$ python3 -q
>>> import numpy as np
>>> np.set_printoptions(suppress=True, linewidth=120)
>>> def rd(a):
...     return np.round(a, 2) + 0
... 
>>> feats = np.load("a.npy")
>>> feats
array([[-2, -2, -5, -6, -2, -3],
       [-3, -3, -6, -7, -3, -4],
       [-2, -2, -5, -6, -2, -3],
       [-1, -1, -4, -5, -1, -2],
       [-3, -3, -6, -7, -3, -4],
       [-1, -1, -4, -5, -1, -2],
       [ 6,  6,  3,  2,  6,  5],
       [ 1,  1, -2, -3,  1,  0],
       [ 0,  0, -3, -4,  0, -1]])
>>> # column 1 repeats column 0
>>> rk = np.linalg.matrix_rank(feats)
>>> rk
np.int64(2)
>>> ns = np.linalg.svd(feats)[2][rk:].T
>>> rd(ns @ ns.T)
array([[ 0.72, -0.28, -0.02,  0.07, -0.28, -0.2 ],
       [-0.28,  0.72, -0.02,  0.07, -0.28, -0.2 ],
       [-0.02, -0.02,  0.65, -0.46, -0.02, -0.13],
       [ 0.07,  0.07, -0.46,  0.37,  0.07, -0.11],
       [-0.28, -0.28, -0.02,  0.07,  0.72, -0.2 ],
       [-0.2 , -0.2 , -0.13, -0.11, -0.2 ,  0.83]])
>>> np.linalg.matrix_rank(feats.T @ feats), np.linalg.matrix_rank(feats @ feats.T)
(np.int64(2), np.int64(2))
>>> [int(np.linalg.matrix_rank(feats[:i])) for i in range(1, len(feats) + 1)]
[1, 2, 2, 2, 2, 2, 2, 2, 2]
>>> np.allclose(feats @ ns, 0)
True
>>> [int(np.linalg.matrix_rank(np.delete(feats, i, axis=0))) for i in range(9)]
[2, 2, 2, 2, 2, 2, 2, 2, 2]
>>> theta = np.radians(135)
>>> r_ = np.eye(6)
>>> r_[4, 4] = r_[5, 5] = np.cos(theta)
>>> r_[4, 5], r_[5, 4] = -np.sin(theta), np.sin(theta)
>>> rd(r_)
array([[ 1.  ,  0.  ,  0.  ,  0.  ,  0.  ,  0.  ],
       [ 0.  ,  1.  ,  0.  ,  0.  ,  0.  ,  0.  ],
       [ 0.  ,  0.  ,  1.  ,  0.  ,  0.  ,  0.  ],
       [ 0.  ,  0.  ,  0.  ,  1.  ,  0.  ,  0.  ],
       [ 0.  ,  0.  ,  0.  ,  0.  , -0.71, -0.71],
       [ 0.  ,  0.  ,  0.  ,  0.  ,  0.71, -0.71]])
>>> other = feats @ r_.T
>>> np.allclose(feats @ feats.T, other @ other.T)
True
